$ python3 -q
>>> import numpy as np
>>> from numpy import linalg as LA
>>> np.set_printoptions(precision=2, suppress=True, linewidth=200, legacy="1.25")
>>> rnd = lambda a: np.round(a, 2) + 0
>>> E = np.load("a.npy")
>>> E
array([[ 0., -1.,  0.],
       [-1.,  0.,  0.],
       [ 0.,  0.,  0.]])
>>> # symmetric
>>> hat = np.triu(np.array([[1, 0, 1], [2, 1, 2], [2, 3, 3]]), 1) + np.eye(3)
>>> other = hat @ E @ LA.inv(hat)
>>> np.trace(other), np.trace(E)
(0.0, 0.0)
>>> rnd(LA.det(other))
0.0
>>> rng = np.random.default_rng(16)
>>> other = E + rng.integers(-2, 3, (3, 2)) @ rng.integers(-2, 3, (2, 3))
>>> other
array([[ 0., -1.,  0.],
       [-1., -2., -4.],
       [-2., -1.,  2.]])
>>> np.abs(other - E).sum(axis=1)
array([0., 6., 5.])
>>> LA.matrix_rank(other - E, tol=1e-8)
2
>>> other - E
array([[ 0.,  0.,  0.],
       [ 0., -2., -4.],
       [-2., -1.,  2.]])
>>> rnd(LA.svd(other - E, compute_uv=False))
array([4.76, 2.52, 0.  ])
>>> np.allclose(E @ E.T, E.T @ E)
True
>>> (E - E.T) / 2
array([[0., 0., 0.],
       [0., 0., 0.],
       [0., 0., 0.]])
>>> rnd(np.sort(np.abs(LA.eigvals(E))))
array([0., 1., 1.])
>>> rnd(np.abs(LA.eigvals(E)).max())
1.0
>>> (E + E.T) / 2
array([[ 0., -1.,  0.],
       [-1.,  0.,  0.],
       [ 0.,  0.,  0.]])
>>> np.allclose(E, E.T)
True
>>> E @ E
array([[1., 0., 0.],
       [0., 1., 0.],
       [0., 0., 0.]])
>>> m1 = np.eye(5, dtype=int)[rng.permutation(5)] * np.array([0, 1, 2, 0, 1])
>>> m1
array([[0, 0, 0, 0, 1],
       [0, 1, 0, 0, 0],
       [0, 0, 0, 0, 0],
       [0, 0, 0, 0, 0],
       [0, 0, 2, 0, 0]])
>>> # rank 3
>>> x = np.array([8, 9, 0, 7, -3])
>>> h = np.maximum(m1 @ x, 0)
>>> rnd(np.tanh(m1 @ x))
array([-1.,  1.,  0.,  0.,  0.])
>>> np.maximum(m1 @ x, 0) - np.maximum(-m1 @ x, 0)
array([-3,  9,  0,  0,  0])
>>> [round(float(x), 2) for x in LA.svd(m1, compute_uv=False)[:3]]
[2.0, 1.0, 1.0]
>>> LA.matrix_rank(m1, rtol=0.1)
3
>>> rnd(LA.norm(m1, 2) / LA.norm(m1))
0.82
>>> np.argsort(-LA.norm(m1, axis=0).round(6), kind="stable")[:3]
array([2, 1, 4])
>>> (m1 != 0).astype(int)
array([[0, 0, 0, 0, 1],
       [0, 1, 0, 0, 0],
       [0, 0, 0, 0, 0],
       [0, 0, 0, 0, 0],
       [0, 0, 1, 0, 0]])
>>> (LA.matrix_power((m1 != 0) + (m1.T != 0) + np.eye(5), 5) > 0).astype(int)
array([[1, 0, 1, 0, 1],
       [0, 1, 0, 0, 0],
       [1, 0, 1, 0, 1],
       [0, 0, 0, 1, 0],
       [1, 0, 1, 0, 1]])
>>> W = np.array([[-2, -4, -1, -1],
...     [-5, -3, 4, -3],
...     [-2, -1, 2, 1],
...     [3, -4, -5, -3],
...     [1, -1, 1, -1]])
>>> b = np.array([3, -1, 0, 3])
>>> act = np.maximum(m1 @ W + b, 0)
>>> LA.matrix_rank(act)
3
>>> (act > 0).mean(axis=0)
array([0.6, 0. , 0.6, 0.8])
>>> Z = np.array([[3, 2, 1], [-3, 1, -1], [0, -1, -3], [-2, 3, -1]])
>>> (act @ Z).round(6).argmax(axis=1)
array([1, 0, 1, 1, 1])
>>> act @ Z
array([[  8,  13,  -1],
       [  0,  -4, -12],
       [  3,  15,   0],
       [  3,  15,   0],
       [-10,  11, -17]])
>>> K = np.array([[3, 0, 2, 0, -1], [-1, 2, 2, 2, 3], [0, 2, -1, -3, 0]])
>>> K
array([[ 3,  0,  2,  0, -1],
       [-1,  2,  2,  2,  3],
       [ 0,  2, -1, -3,  0]])
>>> rnd(LA.norm(K) ** 2 / LA.norm(K, 2) ** 2)
2.1
>>> rnd(LA.norm(K, axis=0))
array([3.16, 2.83, 3.  , 3.61, 3.16])
>>> rnd(LA.norm(K, 2))
4.88
>>> other = K / LA.norm(K, axis=1, keepdims=True)
>>> C2 = other @ other.T
>>> (C2 - 2 * np.eye(3)).round(6).argmax(axis=1)
array([1, 0, 0])
>>> np.argwhere(np.triu(np.abs(C2) > 0.95, 1))
array([], shape=(0, 2), dtype=int64)
>>> rnd(np.degrees(np.arccos(np.clip(C2[1, 2], -1, 1))))
103.17
>>> rnd(LA.norm(other, axis=1))
array([1., 1., 1.])
>>> (np.abs(C2) > 0.9).astype(int)
array([[1, 0, 0],
       [0, 1, 0],
       [0, 0, 1]])
>>> r0 = np.array([-3, -4, -4])
>>> np.correlate(K[1], K[0], "full")
array([ 1, -2, -4,  2, -2, 10, 12,  6,  9])
>>> np.convolve(K[1], r0)
array([  3,  -2, -10, -22, -25, -20, -12])
>>> other = K / np.sqrt((K ** 2).mean(axis=1, keepdims=True))
>>> rnd(K - K.mean(axis=1, keepdims=True))
array([[ 2.2, -0.8,  1.2, -0.8, -1.8],
       [-2.6,  0.4,  0.4,  0.4,  1.4],
       [ 0.4,  2.4, -0.6, -2.6,  0.4]])
>>> LA.matrix_rank(other) == LA.matrix_rank(K)
True
>>> W0 = np.array([[-3.88, 7.81], [-1.2, 1.91], [-1.99, 4.13]])
>>> W = np.array([[2, 1, -3, -2, 1, 3], [-3, -2, 2, 2, -1, -2]])
>>> b = np.array([0, 0, 2, 1, 1, 1])
>>> act = np.maximum(W0 @ W + b, 0)
>>> (act > 0).astype(int)
array([[0, 0, 1, 1, 0, 0],
       [0, 0, 1, 1, 0, 0],
       [0, 0, 1, 1, 0, 0]])
>>> LA.matrix_rank(act)
2
>>> Z = np.array([[0, 2], [-2, 2], [0, 2], [1, 0], [-1, 0], [0, 2]])
>>> (act @ Z).round(6).argmax(axis=1)
array([1, 1, 1])
>>> rnd(act @ Z)
array([[24.38, 58.52],
       [ 7.22, 18.84],
       [13.24, 32.46]])
>>> left, s, Vh = LA.svd(W0)
>>> rnd(s)
array([10.1 ,  0.23])
>>> other = left[:, :1] @ np.diag(s[:1]) @ Vh[:1]
>>> LA.matrix_rank(other)
1
>>> rnd(LA.norm(W0 - other, 2)), rnd(s[1])
(0.23, 0.23)
>>> rnd(other)
array([[-3.9 ,  7.8 ],
       [-1.  ,  2.01],
       [-2.05,  4.1 ]])
>>> rnd(LA.norm(W0 - other) / LA.norm(W0))
0.02
>>> def softmax(z):
...     e = np.exp(z - z.max(axis=-1, keepdims=True))
...     return e / e.sum(axis=-1, keepdims=True)
... 
>>> rnd(softmax(10 * W0[1]))
array([0., 1.])
>>> att = W0 @ W0.T / np.sqrt(2)
>>> softmax(att).round(6).argmax(axis=1)
array([0, 0, 0])
>>> rnd(softmax(att + np.triu(np.full(att.shape, -np.inf), 1)))
array([[1., 0., 0.],
       [1., 0., 0.],
       [1., 0., 0.]])
>>> th = np.radians(36)
>>> Rm = np.eye(2)
>>> Rm[0, 0] = Rm[1, 1] = np.cos(th)
>>> Rm[0, 1], Rm[1, 0] = -np.sin(th), np.sin(th)
>>> rnd(Rm)
array([[ 0.81, -0.59],
       [ 0.59,  0.81]])
>>> other = W0 @ Rm.T
>>> rnd(np.abs(other - W0).max(axis=0))
array([3.85, 3.77])
>>> rnd(other)
array([[-7.73,  4.04],
       [-2.09,  0.84],
       [-4.04,  2.17]])
>>> np.allclose(LA.norm(W0, axis=1), LA.norm(other, axis=1))
True
>>> rnd(LA.svd(W0, compute_uv=False)), rnd(LA.svd(other, compute_uv=False))
(array([10.1 ,  0.23]), array([10.1 ,  0.23]))
>>> F = np.array([[2, 3, -2], [0, 1, 3], [3, 2, -2]])
>>> F
array([[ 2,  3, -2],
       [ 0,  1,  3],
       [ 3,  2, -2]])
>>> r0 = np.array([0, 3])
>>> np.cross(F[1, :3], F[2, :3])
array([-8,  9, -3])
>>> np.convolve(F[1], r0)
array([0, 0, 3, 9])
>>> np.polyval(r0, F[1])
array([3, 3, 3])
>>> np.correlate(F[1], F[2], "full")
array([ 0, -2, -4,  9,  9])
>>> np.array([np.convolve(row, r0, "same") for row in F])
array([[0, 6, 9],
       [0, 0, 3],
       [0, 9, 6]])
>>> data = np.load("test5.npy")
>>> data
array([[-1,  1, -1,  1],
       [ 0, -1,  0, -1],
       [-1,  1, -1,  1],
       [ 0, -1,  0, -1]])
>>> rnd(softmax(data[2]))
array([0.06, 0.44, 0.06, 0.44])
>>> rnd(softmax(10 * data[2]))
array([0. , 0.5, 0. , 0.5])
>>> att = data @ data.T / np.sqrt(4)
>>> rnd(softmax(att)[2] @ data)
array([-0.95,  0.91, -0.95,  0.91])
>>> softmax(att).round(6).argmax(axis=1)
array([0, 1, 0, 1])
>>> rnd(softmax(att))
array([[0.48, 0.02, 0.48, 0.02],
       [0.06, 0.44, 0.06, 0.44],
       [0.48, 0.02, 0.48, 0.02],
       [0.06, 0.44, 0.06, 0.44]])
